$ ipython --no-banner

In [1]: import numpy as np

In [2]: np.set_printoptions(precision=2, suppress=True, linewidth=100, floatmode="fixed")

In [3]: def rd(a):
   ...:     return np.round(a, 2) + 0
   ...: 

In [4]: F = np.load("case3.npy")

In [5]: rd(F)
Out[5]: 
array([[ 2.76,  2.21, -1.76,  4.38,  6.97,  6.56,  7.56,  3.57,  1.18],
       [ 0.81,  3.65,  0.19,  6.75,  6.45,  3.16,  4.16,  0.43,  2.10],
       [-3.14,  4.55,  4.14,  5.52,  3.41, -1.69, -0.69, -2.89, -0.03],
       [-0.86,  4.42,  1.86,  7.39,  5.56,  0.73,  1.73, -1.55,  1.98],
       [-1.24,  3.93,  2.24,  5.56,  4.69,  0.82,  1.82, -1.02,  0.62],
       [ 0.96,  3.97,  0.04,  7.86,  6.93,  3.00,  4.00,  0.03,  2.89],
       [ 1.83,  3.98, -0.83,  8.78,  7.82,  3.85,  4.85,  0.44,  3.80],
       [ 3.20,  1.91, -2.20,  3.94,  7.11,  7.28,  8.28,  4.23,  1.02],
       [-2.56,  4.29,  3.56,  5.30,  3.73, -0.85,  0.15, -2.21,  0.01],
       [-1.31,  3.30,  2.31,  3.59,  3.99,  1.38,  2.38, -0.11, -0.71],
       [-1.81,  4.08,  2.81,  5.43,  4.27,  0.11,  1.11, -1.53,  0.35],
       [-1.68,  2.22,  2.68, -0.02,  2.54,  2.10,  3.10,  1.33, -3.24],
       [ 1.12,  2.08, -0.12,  2.35,  5.19,  5.04,  6.04,  2.94, -0.73],
       [ 1.54,  1.96, -0.54,  2.43,  5.50,  5.58,  6.58,  3.32, -0.53],
       [-2.04,  3.86,  3.04,  4.54,  3.82,  0.10,  1.10, -1.31, -0.32],
       [ 0.44,  2.66,  0.56,  3.42,  5.10,  3.78,  4.78,  1.73, -0.24],
       [-0.62,  2.99,  1.62,  3.35,  4.37,  2.39,  3.39,  0.71, -0.64],
       [ 1.45,  3.30, -0.45,  6.34,  6.74,  4.15,  5.15,  1.28,  2.04],
       [ 1.25,  1.62, -0.25,  1.12,  4.88,  5.63,  6.63,  3.69, -1.50],
       [ 0.67,  1.56,  0.33,  0.37,  4.24,  5.11,  6.11,  3.49, -2.20],
       [-2.25,  3.45,  3.25,  3.09,  3.20,  0.31,  1.31, -0.79, -1.36],
       [-0.04,  3.08,  1.04,  4.20,  5.04,  2.88,  3.88,  0.86,  0.12],
       [ 0.08,  2.62,  0.92,  2.95,  4.70,  3.45,  4.45,  1.60, -0.67],
       [-0.18,  2.85,  1.18,  3.38,  4.67,  2.96,  3.96,  1.13, -0.48],
       [ 1.63,  3.43, -0.63,  6.93,  7.06,  4.19,  5.19,  1.16,  2.49],
       [ 3.99,  1.61, -2.99,  3.81,  7.60,  8.39,  9.39,  5.09,  1.21],
       [ 2.90,  2.55, -1.90,  5.54,  7.45,  6.36,  7.36,  3.13,  2.00],
       [ 4.45,  0.82, -3.45,  1.92,  7.27,  9.62, 10.62,  6.49,  0.09],
       [ 0.94,  2.02,  0.06,  2.00,  4.96,  4.93,  5.93,  2.94, -1.02],
       [-0.92,  4.66,  1.92,  8.07,  5.74,  0.41,  1.41, -1.96,  2.40],
       [ 1.04,  0.71, -0.04, -1.83,  3.75,  6.33,  7.33,  4.96, -3.54],
       [ 0.08,  3.16,  0.92,  4.56,  5.24,  2.91,  3.91,  0.80,  0.40],
       [ 2.46,  3.20, -1.46,  7.06,  7.66,  5.25,  6.25,  1.92,  2.86],
       [ 2.54,  2.15, -1.54,  3.98,  6.69,  6.39,  7.39,  3.54,  0.83],
       [ 1.60,  3.76, -0.60,  7.86,  7.35,  3.84,  4.84,  0.66,  3.11],
       [ 0.30,  2.14,  0.70,  1.72,  4.44,  4.16,  5.16,  2.44, -1.42],
       [ 0.04,  3.12,  0.96,  4.41,  5.16,  2.92,  3.92,  0.84,  0.28],
       [-0.61,  4.05,  1.61,  6.55,  5.44,  1.34,  2.34, -0.88,  1.49]])

In [6]: D = np.linalg.norm(F[:, None] - F[None], axis=-1)

In [7]: D.mean(axis=1).argmax()
Out[7]: np.int64(27)

In [8]: np.linalg.matrix_rank(D ** 2)
Out[8]: np.int64(4)

In [9]: (D + 1e9 * np.eye(38)).round(6).argmin(axis=1)
Out[9]: 
array([33,  5,  8, 29, 10,  1, 34,  0,  2, 16, 14, 16, 28, 12, 10, 22, 23, 24, 19, 18, 14, 36, 15,
       22, 17,  7,  0, 25, 12,  3, 19, 36, 24,  0,  6, 28, 31,  3])

In [10]: np.flatnonzero(D[12] < D.mean() / 2)
Out[10]: array([12, 13, 15, 18, 19, 22, 28, 35])

In [11]: rd(D[:5, :5])
Out[11]: 
array([[ 0.00,  7.03, 16.38, 11.70, 11.35],
       [ 7.03,  0.00, 10.26,  4.80,  5.32],
       [16.38, 10.26,  0.00,  6.01,  5.07],
       [11.70,  4.80,  6.01,  0.00,  2.60],
       [11.35,  5.32,  5.07,  2.60,  0.00]])

In [12]: D[12].round(6).argsort(kind="stable")[:4]
Out[12]: array([12, 28, 13, 18])

In [13]: Uu, sv, Vt = np.linalg.svd(F)

In [14]: evecs = Vt[:(sv > 1e-8).sum()]

In [15]: rng = np.random.default_rng(146188)

In [16]: vec = F[11] + -1 * F[31] + rng.integers(2) * np.eye(9)[0]

In [17]: rd(vec)
Out[17]: array([-0.76, -0.94,  1.76, -4.59, -2.70, -0.82, -0.82,  0.54, -3.64])

In [18]: np.linalg.matrix_rank(np.vstack([F, vec]))
Out[18]: np.int64(4)

In [19]: rd(np.linalg.norm(vec - evecs.T @ evecs @ vec))
Out[19]: np.float64(0.87)

In [20]: rd(np.diag(evecs.T @ evecs))
Out[20]: array([0.25, 0.23, 0.36, 0.54, 0.33, 0.29, 0.37, 0.20, 0.42])

In [21]: rd(evecs.T @ evecs)
Out[21]: 
array([[ 0.25, -0.16, -0.29,  0.02,  0.00,  0.12,  0.07,  0.09,  0.22],
       [-0.16,  0.23,  0.22,  0.22,  0.21,  0.00,  0.06, -0.07, -0.08],
       [-0.29,  0.22,  0.36,  0.01,  0.07, -0.09, -0.02, -0.09, -0.28],
       [ 0.02,  0.22,  0.01,  0.54,  0.29, -0.03, -0.01, -0.17,  0.29],
       [ 0.00,  0.21,  0.07,  0.29,  0.33,  0.17,  0.24,  0.04,  0.02],
       [ 0.12,  0.00, -0.09, -0.03,  0.17,  0.29,  0.32,  0.22, -0.06],
       [ 0.07,  0.06, -0.02, -0.01,  0.24,  0.32,  0.37,  0.23, -0.12],
       [ 0.09, -0.07, -0.09, -0.17,  0.04,  0.22,  0.23,  0.20, -0.10],
       [ 0.22, -0.08, -0.28,  0.29,  0.02, -0.06, -0.12, -0.10,  0.42]])

In [22]: out = F / np.sqrt((F ** 2).mean(axis=1, keepdims=True))

In [23]: np.linalg.matrix_rank(out) == np.linalg.matrix_rank(F)
Out[23]: np.True_

In [24]: rd(np.linalg.norm(out, axis=1))
Out[24]: 
array([3.00, 3.00, 3.00, 3.00, 3.00, 3.00, 3.00, 3.00, 3.00, 3.00, 3.00, 3.00, 3.00, 3.00, 3.00,
       3.00, 3.00, 3.00, 3.00, 3.00, 3.00, 3.00, 3.00, 3.00, 3.00, 3.00, 3.00, 3.00, 3.00, 3.00,
       3.00, 3.00, 3.00, 3.00, 3.00, 3.00, 3.00, 3.00])

In [25]: rd(out[37])
Out[25]: array([-0.18,  1.20,  0.48,  1.94,  1.62,  0.40,  0.69, -0.26,  0.44])

In [26]: m1 = np.loadtxt("out5.csv", delimiter=",")

In [27]: m1
Out[27]: 
array([[ 1.78,  3.10,  2.67,  4.13,  3.01,  3.29,  0.83,  3.07,  2.10,  3.59,  1.06,  5.24],
       [ 5.03,  6.05,  5.49,  4.51,  5.37,  5.25,  4.08,  5.95,  3.35,  6.51,  1.77,  5.10],
       [ 0.44,  0.17, -0.59,  0.43,  0.45, -0.22, -0.19,  0.18,  0.08,  0.56,  0.08, -0.44],
       [ 6.47,  9.09, 10.15,  1.97,  6.04,  8.68,  8.92,  8.97,  4.93,  6.33,  3.44,  4.22],
       [ 6.89, 11.70,  9.76,  5.19,  7.72, 11.45, 12.93, 11.98, 10.17, 10.98,  2.10,  7.11],
       [ 3.06,  3.45,  4.08,  5.22,  3.68,  5.38,  0.88,  4.16,  2.52,  4.60,  1.85,  7.00],
       [ 2.51,  5.00,  5.04,  0.69,  3.23,  4.84,  5.75,  5.50,  3.65,  3.97,  1.11,  1.97],
       [ 0.01,  3.80,  4.13,  2.25,  1.90,  5.37,  6.14,  4.59,  5.38,  3.97, -0.31,  4.13],
       [ 6.02, 10.58,  6.65,  7.57,  7.72,  9.10,  8.65, 10.07,  8.01, 11.17,  2.02,  9.95],
       [ 6.94, 13.08, 10.87, 10.13, 10.22, 14.11, 11.56, 12.64, 10.58, 13.80,  2.95, 13.78]])

In [28]: C2 = m1.T @ m1

In [29]: rd(np.linalg.svd(m1, compute_uv=False) ** 2)
Out[29]: array([4911.23,  114.83,   39.23,   15.33,    1.42,    0.86,    0.78,    0.42,    0.18,    0.03])

In [30]: t3 = np.stack([m1, -3 * m1, m1[::-1]])

In [31]: t3.shape
Out[31]: (3, 10, 12)

In [32]: np.linalg.matrix_rank(t3.reshape(3, -1))
Out[32]: np.int64(2)

In [33]: rd(np.einsum("bij,cij->bc", t3, t3))
Out[33]: 
array([[  5084.31, -15252.93,   3280.00],
       [-15252.93,  45758.80,  -9840.00],
       [  3280.00,  -9840.00,   5084.31]])

In [34]: Uu, sv = np.linalg.svd(m1)
Traceback (most recent call last):
  Cell In[34], line 1
    Uu, sv = np.linalg.svd(m1)
ValueError: too many values to unpack (expected 2)


In [35]: Uu, sv, Vt = np.linalg.svd(m1, full_matrices=False)

In [36]: (sv > 1e-8).sum()
Out[36]: np.int64(10)

In [37]: Uu.shape, sv.shape, Vt.shape
Out[37]: ((10, 10), (10,), (10, 12))

In [38]: rd(np.abs(Vt[0]))
Out[38]: array([0.20, 0.35, 0.30, 0.22, 0.26, 0.35, 0.32, 0.35, 0.27, 0.34, 0.08, 0.30])

In [39]: rd(Uu.T @ m1 @ Vt.T)
Out[39]: 
array([[70.08,  0.00,  0.00,  0.00,  0.00,  0.00,  0.00,  0.00,  0.00,  0.00],
       [ 0.00, 10.72,  0.00,  0.00,  0.00,  0.00,  0.00,  0.00,  0.00,  0.00],
       [ 0.00,  0.00,  6.26,  0.00,  0.00,  0.00,  0.00,  0.00,  0.00,  0.00],
       [ 0.00,  0.00,  0.00,  3.92,  0.00,  0.00,  0.00,  0.00,  0.00,  0.00],
       [ 0.00,  0.00,  0.00,  0.00,  1.19,  0.00,  0.00,  0.00,  0.00,  0.00],
       [ 0.00,  0.00,  0.00,  0.00,  0.00,  0.93,  0.00,  0.00,  0.00,  0.00],
       [ 0.00,  0.00,  0.00,  0.00,  0.00,  0.00,  0.88,  0.00,  0.00,  0.00],
       [ 0.00,  0.00,  0.00,  0.00,  0.00,  0.00,  0.00,  0.64,  0.00,  0.00],
       [ 0.00,  0.00,  0.00,  0.00,  0.00,  0.00,  0.00,  0.00,  0.43,  0.00],
       [ 0.00,  0.00,  0.00,  0.00,  0.00,  0.00,  0.00,  0.00,  0.00,  0.18]])

In [40]: np.allclose(Uu * sv @ Vt, m1)
Out[40]: True

In [41]: rd(sv / sv[0])
Out[41]: array([1.00, 0.15, 0.09, 0.06, 0.02, 0.01, 0.01, 0.01, 0.01, 0.00])
